In [1]: import numpy as np

In [2]: np.set_printoptions(suppress=True, linewidth=200)

In [3]: tidy = lambda a: np.round(a, 2) + 0

In [4]: W0 = np.loadtxt("arr.csv", delimiter=",")

In [5]: print(W0)
[[ 0. -3. -1. -3.  1.  2.  1.  2.  2.  1.  3.]
 [-3.  8.  3.  9. -3. -6. -3. -6. -6. -3. -9.]
 [-1.  3.  0.  3. -1. -2. -1. -2. -2. -1. -3.]
 [-3.  9.  3.  8. -3. -6. -3. -6. -6. -3. -9.]
 [ 1. -3. -1. -3.  0.  2.  1.  2.  2.  1.  3.]
 [ 2. -6. -2. -6.  2.  3.  2.  4.  4.  2.  6.]
 [ 1. -3. -1. -3.  1.  2.  0.  2.  2.  1.  3.]
 [ 2. -6. -2. -6.  2.  4.  2.  3.  4.  2.  6.]
 [ 2. -6. -2. -6.  2.  4.  2.  4.  3.  2.  6.]
 [ 1. -3. -1. -3.  1.  2.  1.  2.  2.  0.  3.]
 [ 3. -9. -3. -9.  3.  6.  3.  6.  6.  3.  8.]]

In [6]: Y = W0 / np.linalg.norm(W0, axis=1, keepdims=True)

In [7]: C2 = Y @ Y.T

In [8]: print(tidy(np.degrees(np.arccos(np.clip(C2[2, 3], -1, 1)))))
9.25

In [9]: print((C2 - 2 * np.eye(11)).round(6).argmax(axis=1))
[10  3  1  1 10 10 10 10 10 10  5]

In [10]: print(tidy(C2[2]))
[-0.98  0.99  1.    0.99 -0.98 -0.99 -0.98 -0.99 -0.99 -0.98 -0.99]

In [11]: print(tidy(C2))
[[ 1.   -0.99 -0.98 -0.99  0.98  0.99  0.98  0.99  0.99  0.98  0.99]
 [-0.99  1.    0.99  1.   -0.99 -1.   -0.99 -1.   -1.   -0.99 -1.  ]
 [-0.98  0.99  1.    0.99 -0.98 -0.99 -0.98 -0.99 -0.99 -0.98 -0.99]
 [-0.99  1.    0.99  1.   -0.99 -1.   -0.99 -1.   -1.   -0.99 -1.  ]
 [ 0.98 -0.99 -0.98 -0.99  1.    0.99  0.98  0.99  0.99  0.98  0.99]
 [ 0.99 -1.   -0.99 -1.    0.99  1.    0.99  0.99  0.99  0.99  1.  ]
 [ 0.98 -0.99 -0.98 -0.99  0.98  0.99  1.    0.99  0.99  0.98  0.99]
 [ 0.99 -1.   -0.99 -1.    0.99  0.99  0.99  1.    0.99  0.99  1.  ]
 [ 0.99 -1.   -0.99 -1.    0.99  0.99  0.99  0.99  1.    0.99  1.  ]
 [ 0.98 -0.99 -0.98 -0.99  0.98  0.99  0.98  0.99  0.99  1.    0.99]
 [ 0.99 -1.   -0.99 -1.    0.99  1.    0.99  1.    1.    0.99  1.  ]]

In [12]: print(np.argwhere(np.triu(np.abs(C2) > 0.95, 1)))
[[ 0  1]
 [ 0  2]
 [ 0  3]
 [ 0  4]
 [ 0  5]
 [ 0  6]
 [ 0  7]
 [ 0  8]
 [ 0  9]
 [ 0 10]
 [ 1  2]
 [ 1  3]
 [ 1  4]
 [ 1  5]
 [ 1  6]
 [ 1  7]
 [ 1  8]
 [ 1  9]
 [ 1 10]
 [ 2  3]
 [ 2  4]
 [ 2  5]
 [ 2  6]
 [ 2  7]
 [ 2  8]
 [ 2  9]
 [ 2 10]
 [ 3  4]
 [ 3  5]
 [ 3  6]
 [ 3  7]
 [ 3  8]
 [ 3  9]
 [ 3 10]
 [ 4  5]
 [ 4  6]
 [ 4  7]
 [ 4  8]
 [ 4  9]
 [ 4 10]
 [ 5  6]
 [ 5  7]
 [ 5  8]
 [ 5  9]
 [ 5 10]
 [ 6  7]
 [ 6  8]
 [ 6  9]
 [ 6 10]
 [ 7  8]
 [ 7  9]
 [ 7 10]
 [ 8  9]
 [ 8 10]
 [ 9 10]]

In [13]: print(tidy(np.linalg.norm(Y, axis=1)))
[1. 1. 1. 1. 1. 1. 1. 1. 1. 1. 1.]

In [14]: ev, evecs = np.linalg.eigh(W0)

In [15]: vec = np.array([-2, 4, 9, 4, 3, -1, -2, -7, 0, -6, -2])

In [16]: print(tidy(vec @ W0 @ vec / (vec @ vec)), tidy(ev[0]), ev[-1])
16.47 -1.0 43.0

In [17]: print((np.sign(evecs[:, -1].round(6)) == np.sign(evecs[0, -1].round(6))).astype(int))
[1 0 0 0 1 1 1 1 1 1 1]

In [18]: print(tidy(evecs * np.maximum(ev, 0) @ evecs.T))
[[ 0.98 -2.93 -0.98 -2.93  0.98  1.95  0.98  1.95  1.95  0.98  2.93]
 [-2.93  8.8   2.93  8.8  -2.93 -5.86 -2.93 -5.86 -5.86 -2.93 -8.8 ]
 [-0.98  2.93  0.98  2.93 -0.98 -1.95 -0.98 -1.95 -1.95 -0.98 -2.93]
 [-2.93  8.8   2.93  8.8  -2.93 -5.86 -2.93 -5.86 -5.86 -2.93 -8.8 ]
 [ 0.98 -2.93 -0.98 -2.93  0.98  1.95  0.98  1.95  1.95  0.98  2.93]
 [ 1.95 -5.86 -1.95 -5.86  1.95  3.91  1.95  3.91  3.91  1.95  5.86]
 [ 0.98 -2.93 -0.98 -2.93  0.98  1.95  0.98  1.95  1.95  0.98  2.93]
 [ 1.95 -5.86 -1.95 -5.86  1.95  3.91  1.95  3.91  3.91  1.95  5.86]
 [ 1.95 -5.86 -1.95 -5.86  1.95  3.91  1.95  3.91  3.91  1.95  5.86]
 [ 0.98 -2.93 -0.98 -2.93  0.98  1.95  0.98  1.95  1.95  0.98  2.93]
 [ 2.93 -8.8  -2.93 -8.8   2.93  5.86  2.93  5.86  5.86  2.93  8.8 ]]

In [19]: print(vec @ W0 @ vec)
3624.0

In [20]: mat = np.loadtxt("test4.csv", delimiter=",")

In [21]: print(mat)
[[  7.94  10.96   2.11   5.05  10.01]
 [  2.06   5.89   0.06   2.02   5.97]
 [ -4.04  -5.97   0.01  -1.99  -5.03]
 [ -2.96  -1.97  -2.    -2.02  -2.03]
 [-13.   -14.02  -2.05  -6.01 -11.08]
 [ -3.02  -8.05  -2.06  -4.01  -9.03]]

In [22]: print(tidy(np.linalg.norm(mat, 2) / np.linalg.norm(mat)))
0.99

In [23]: print(np.linalg.matrix_rank(mat, rtol=0.1))
2

In [24]: Uu, sv, VT = np.linalg.svd(mat)

In [25]: print(np.argmax(sv[:-1] / (sv[1:] + 1e-6)) + 1)
3

In [26]: print(tidy(sv))
[34.18  5.21  2.6   0.08  0.03]

In [27]: Y = Uu[:, :3] @ np.diag(sv[:3]) @ VT[:3]

In [28]: print(tidy(np.abs(mat - Y).max()))
0.03

In [29]: J = np.loadtxt("data.csv", delimiter=",")

In [30]: print(tidy(J))
[[-0.07 -0.35  0.29 -0.14  0.29  0.06  0.08 -0.56  0.11  0.52 -0.1  -0.22 -0.11]
 [ 0.57 -0.13 -0.43 -0.19 -0.08 -0.02 -0.22 -0.15  0.48  0.03 -0.09  0.24 -0.23]
 [ 0.    0.44  0.03 -0.05  0.5   0.27  0.43  0.1   0.42 -0.19 -0.27 -0.08 -0.04]
 [-0.27  0.29 -0.13 -0.49 -0.05 -0.34  0.03 -0.04 -0.09  0.3  -0.37  0.38  0.3 ]
 [-0.4  -0.51 -0.31 -0.12 -0.15  0.2   0.43  0.32  0.07  0.06 -0.05  0.14 -0.29]
 [ 0.2  -0.03 -0.46  0.33 -0.18 -0.01  0.35 -0.11 -0.06  0.2  -0.2  -0.38  0.49]
 [-0.07 -0.31 -0.01  0.26  0.32 -0.09 -0.45  0.3  -0.04 -0.07 -0.65 -0.08  0.03]
 [-0.13  0.16  0.15  0.49 -0.36  0.29  0.03 -0.37  0.02  0.   -0.34  0.44 -0.16]
 [ 0.17 -0.29  0.23 -0.21  0.01  0.54 -0.06  0.07  0.04 -0.09  0.04  0.29  0.63]
 [ 0.47 -0.18  0.2   0.15  0.26 -0.33  0.46  0.08 -0.35 -0.01 -0.04  0.4  -0.08]
 [ 0.   -0.22  0.35 -0.19 -0.39 -0.36  0.2  -0.14  0.27 -0.5  -0.25 -0.22  0.08]
 [-0.23 -0.15 -0.4  -0.03  0.35 -0.02 -0.02 -0.52 -0.23 -0.53  0.09  0.12  0.08]
 [-0.27 -0.11  0.03  0.4   0.16 -0.37 -0.01  0.05  0.56  0.11  0.34  0.26  0.29]]

In [31]: # columns are unit length and at right angles

In [32]: Uu, sv, VT = np.linalg.svd(J, full_matrices=False)

In [33]: print(tidy(np.sqrt((sv ** 2).sum())), tidy(np.linalg.norm(J)))
3.61 3.61

In [34]: print(tidy(np.cumsum(sv ** 2) / np.sum(sv ** 2)))
[0.08 0.15 0.23 0.31 0.38 0.46 0.54 0.62 0.69 0.77 0.85 0.92 1.  ]

In [35]: print(np.allclose(Uu * sv @ VT, J))
True

In [36]: print(tidy(sv / sv[0]))
[1. 1. 1. 1. 1. 1. 1. 1. 1. 1. 1. 1. 1.]

In [37]: print(Uu.shape, sv.shape, VT.shape)
(13, 13) (13,) (13, 13)

In [38]: E = np.array([[0.8, -0.3, 1.3, -1.0, 0.3, -1.0, -1.1, 0.5],
    ...:     [-0.3, -1.3, 1.0, 0.5, 1.5, -0.1, 0.0, -1.2],
    ...:     [-2.0, 1.7, 0.5, 1.9, 0.1, -1.4, 0.7, 1.1],
    ...:     [1.1, 0.8, 0.2, -2.1, -0.5, 1.4, -0.6, -1.0],
    ...:     [-0.3, 1.6, 0.0, 0.0, -0.8, -1.7, -0.5, 0.2],
    ...:     [0.2, 1.1, -0.1, -0.7, -0.3, 0.3, -0.5, -1.4],
    ...:     [-1.1, -0.4, 0.6, -0.8, -0.4, -0.4, -0.5, 0.7],
    ...:     [-1.3, 1.1, 0.1, -0.1, -2.3, -1.3, -0.3, 0.2],
    ...:     [-0.9, -0.8, -0.1, 0.6, 0.8, -0.8, 0.3, 0.3]])

In [39]: print(E)
[[ 0.8 -0.3  1.3 -1.   0.3 -1.  -1.1  0.5]
 [-0.3 -1.3  1.   0.5  1.5 -0.1  0.  -1.2]
 [-2.   1.7  0.5  1.9  0.1 -1.4  0.7  1.1]
 [ 1.1  0.8  0.2 -2.1 -0.5  1.4 -0.6 -1. ]
 [-0.3  1.6  0.   0.  -0.8 -1.7 -0.5  0.2]
 [ 0.2  1.1 -0.1 -0.7 -0.3  0.3 -0.5 -1.4]
 [-1.1 -0.4  0.6 -0.8 -0.4 -0.4 -0.5  0.7]
 [-1.3  1.1  0.1 -0.1 -2.3 -1.3 -0.3  0.2]
 [-0.9 -0.8 -0.1  0.6  0.8 -0.8  0.3  0.3]]

In [40]: rng = np.random.default_rng(4863)

In [41]: lab = rng.permutation(8)

In [42]: Y = E[:, lab] * rng.choice([-1, 1], 8)

In [43]: print(Y)
[[ 1.3 -1.1  0.3  0.8  0.5  1.  -1.   0.3]
 [ 1.   0.   1.5 -0.3 -1.2 -0.5 -0.1  1.3]
 [ 0.5  0.7  0.1 -2.   1.1 -1.9 -1.4 -1.7]
 [ 0.2 -0.6 -0.5  1.1 -1.   2.1  1.4 -0.8]
 [ 0.  -0.5 -0.8 -0.3  0.2 -0.  -1.7 -1.6]
 [-0.1 -0.5 -0.3  0.2 -1.4  0.7  0.3 -1.1]
 [ 0.6 -0.5 -0.4 -1.1  0.7  0.8 -0.4  0.4]
 [ 0.1 -0.3 -2.3 -1.3  0.2  0.1 -1.3 -1.1]
 [-0.1  0.3  0.8 -0.9  0.3 -0.6 -0.8  0.8]]

In [44]: Uu, _, VT = np.linalg.svd(E.T @ Y)

In [45]: print(tidy(Uu @ VT))
[[ 0.  0.  0.  1.  0.  0.  0.  0.]
 [ 0.  0.  0.  0.  0.  0.  0. -1.]
 [ 1.  0.  0.  0.  0.  0.  0.  0.]
 [ 0.  0.  0.  0.  0. -1.  0.  0.]
 [ 0.  0.  1.  0.  0.  0.  0.  0.]
 [ 0.  0.  0.  0.  0.  0.  1.  0.]
 [ 0.  1.  0.  0.  0.  0.  0.  0.]
 [ 0.  0.  0.  0.  1.  0.  0.  0.]]

In [46]: print(lab)
[2 6 4 0 7 3 5 1]

In [47]: r0, r1 = Y[3], Y[1]

In [48]: print(tidy(r0 @ r1))
-1.91

In [49]: pr = (r0 @ r1) / (r0 @ r0) * r0

In [50]: print(np.linalg.matrix_rank(np.outer(r0, r1)))
1

In [51]: print(tidy(pr))
[-0.04  0.12  0.1  -0.21  0.19 -0.41 -0.27  0.15]

In [52]: print(tidy(r1 - pr))
[ 1.04 -0.12  1.4  -0.09 -1.39 -0.09  0.17  1.15]

In [53]: print(tidy(np.linalg.norm(r0 + r1) ** 2 + np.linalg.norm(r0 - r1) ** 2))
33.2

In [54]: proj = E @ np.linalg.solve(E.T @ E, E.T)

In [55]: print(tidy(proj))
[[ 0.87  0.1  -0.04  0.01  0.2  -0.14  0.11 -0.08 -0.15]
 [ 0.1   0.92  0.03 -0.01 -0.16  0.11 -0.08  0.06  0.12]
 [-0.04  0.03  0.99  0.    0.07 -0.05  0.04 -0.03 -0.05]
 [ 0.01 -0.01  0.    1.   -0.02  0.02 -0.01  0.01  0.02]
 [ 0.2  -0.16  0.07 -0.02  0.7   0.22 -0.16  0.12  0.23]
 [-0.14  0.11 -0.05  0.02  0.22  0.85  0.12 -0.08 -0.17]
 [ 0.11 -0.08  0.04 -0.01 -0.16  0.12  0.91  0.06  0.13]
 [-0.08  0.06 -0.03  0.01  0.12 -0.08  0.06  0.95 -0.09]
 [-0.15  0.12 -0.05  0.02  0.23 -0.17  0.13 -0.09  0.82]]

In [56]: print(tidy(proj @ E[:, 7]))
[ 0.5 -1.2  1.1 -1.   0.2 -1.4  0.7  0.2  0.3]

In [57]: vec = np.array([1, -1, -1, 0, 1, -2, 1, 2])

In [58]: y = E @ vec

In [59]: print(tidy(np.linalg.solve(E.T @ E, E.T @ y)))
[ 1. -1. -1.  0.  1. -2.  1.  2.]

In [60]: print(tidy(np.linalg.lstsq(E, y)[0]))
[ 1. -1. -1.  0.  1. -2.  1.  2.]

In [61]: y = y + 0.1 * rng.normal(size=9)

In [62]: print(tidy(y))
[ 1.98 -0.74  1.6  -5.81  0.65 -4.97  0.   -2.08  3.46]

In [63]: beta, *_ = np.linalg.lstsq(E, y)

In [64]: print(beta.round())
[ 1. -1. -1. -0.  1. -2.  1.  2.]

In [65]: print(tidy(np.linalg.norm(y - E @ beta)))
0.06

In [66]: print([round(float(np.linalg.norm(np.linalg.solve(E.T @ E + lam * np.eye(8), E.T @ y))), 2) for lam in (0, 1, 10, 100)])
[3.76, 2.69, 1.31, 0.29]

In [67]: print(tidy(beta))
[ 0.98 -1.   -1.09 -0.16  1.06 -2.13  1.19  1.97]

In [68]: print(tidy(E.T @ (y - E @ beta)))
[0. 0. 0. 0. 0. 0. 0. 0.]

In [69]: Y = E / np.sqrt((E ** 2).mean(axis=1, keepdims=True))

In [70]: print(tidy(np.linalg.norm(Y, axis=1)))
[2.83 2.83 2.83 2.83 2.83 2.83 2.83 2.83 2.83]

In [71]: print(np.linalg.matrix_rank(E - E.mean(axis=1, keepdims=True)))
7

In [72]: X = np.load("a.npy")

In [73]: print(tidy(X))
[[-0.73 -0.44  0.18  0.48  0.1 ]
 [ 0.58 -0.46 -0.35  0.55  0.16]
 [-0.34  0.3  -0.8  -0.02  0.4 ]
 [-0.15 -0.31 -0.45 -0.16 -0.81]
 [ 0.   -0.64 -0.02 -0.66  0.39]]

In [74]: print(tidy(np.linalg.norm(X, "nuc")))
5.0

In [75]: print(tidy(np.linalg.norm(X, axis=0)))
[1. 1. 1. 1. 1.]

In [76]: print(tidy(np.linalg.pinv(X)))
[[-0.73  0.58 -0.34 -0.15  0.  ]
 [-0.44 -0.46  0.3  -0.31 -0.64]
 [ 0.18 -0.35 -0.8  -0.45 -0.02]
 [ 0.48  0.55 -0.02 -0.16 -0.66]
 [ 0.1   0.16  0.4  -0.81  0.39]]

In [77]: M = np.load("case5.npy")

In [78]: print(M)
[[ 0 -1  3 -1 -3  2  1 -1  2 -1]
 [ 1  0  0  2  3  1  0  2 -1 -3]
 [-3  0  0 -2  1  2  2  1 -3  1]
 [ 1 -2  2  0  0  1  1 -2  0 -2]
 [ 3 -3 -1  0  0 -3 -2 -2  4  0]
 [-2 -1 -2 -1  3  0  2 -1 -3  4]
 [-1  0 -2 -1  2 -2  0  1  2 -3]
 [ 1 -2 -1  2  2  1 -1  0  0 -3]
 [-2  1  3  0 -4  3 -2  0  0 -2]
 [ 1  3 -1  2  0 -4  3  3  2  0]]

In [79]: q, evecs = np.linalg.qr(M[:, :3])[0], np.linalg.qr(M[:, 3:])[0]

In [80]: sv = np.linalg.svd(q.T @ evecs, compute_uv=False)

In [81]: print(tidy(sv))
[0.99 0.97 0.9 ]

In [82]: Y = np.array([[2, 3, -2],
    ...:     [0, 1, 2],
    ...:     [-2, 3, 3],
    ...:     [1, 1, -2],
    ...:     [3, -2, -3],
    ...:     [0, 3, 1],
    ...:     [-2, 1, 0],
    ...:     [2, -3, -3],
    ...:     [0, 2, -1],
    ...:     [-2, 1, 0]])

In [83]: print(Y.T @ M.T)
[[-18  23  -9  -4   8  -6  15  20 -14   6]
 [ 26  -9 -13  15   6 -17 -22  -5  17  -9]
 [ 21 -19   9   7 -16  -5 -15 -18  30 -18]]

In [84]: print(M @ Y)
[[-18  26  21]
 [ 23  -9 -19]
 [ -9 -13   9]
 [ -4  15   7]
 [  8   6 -16]
 [ -6 -17  -5]
 [ 15 -22 -15]
 [ 20  -5 -18]
 [-14  17  30]
 [  6  -9 -18]]

In [85]: arr = np.minimum.outer(np.arange(1, 6), np.arange(1, 6)) * 4

In [86]: print(arr)
[[ 4  4  4  4  4]
 [ 4  8  8  8  8]
 [ 4  8 12 12 12]
 [ 4  8 12 16 16]
 [ 4  8 12 16 20]]

In [87]: # equal to its transpose

In [88]: vec = np.ones(5)

In [89]: for _ in range(7):
    ...:     vec = arr @ vec
    ...:     vec /= np.linalg.norm(vec)
    ...:     print(round(vec @ arr @ vec, 2))
    ...: 
49.31
49.37
49.37
49.37
49.37
49.37
49.37

In [90]: print(tidy(np.linalg.eigvalsh(arr)[-1]))
49.37

In [91]: print(tidy(vec))
[0.17 0.33 0.46 0.55 0.6 ]

In [92]: lab = rng.permutation(5)

In [93]: print(lab)
[2 3 4 0 1]

In [94]: Y = arr[lab][:, lab]

In [95]: print(Y)
[[12 12 12  4  8]
 [12 16 16  4  8]
 [12 16 20  4  8]
 [ 4  4  4  4  4]
 [ 8  8  8  4  8]]

In [96]: print(np.allclose(Y, arr))
False

In [97]: print(tidy(np.sort(np.abs(np.linalg.eigvals(Y)))))
[ 1.09  1.41  2.33  5.79 49.37]
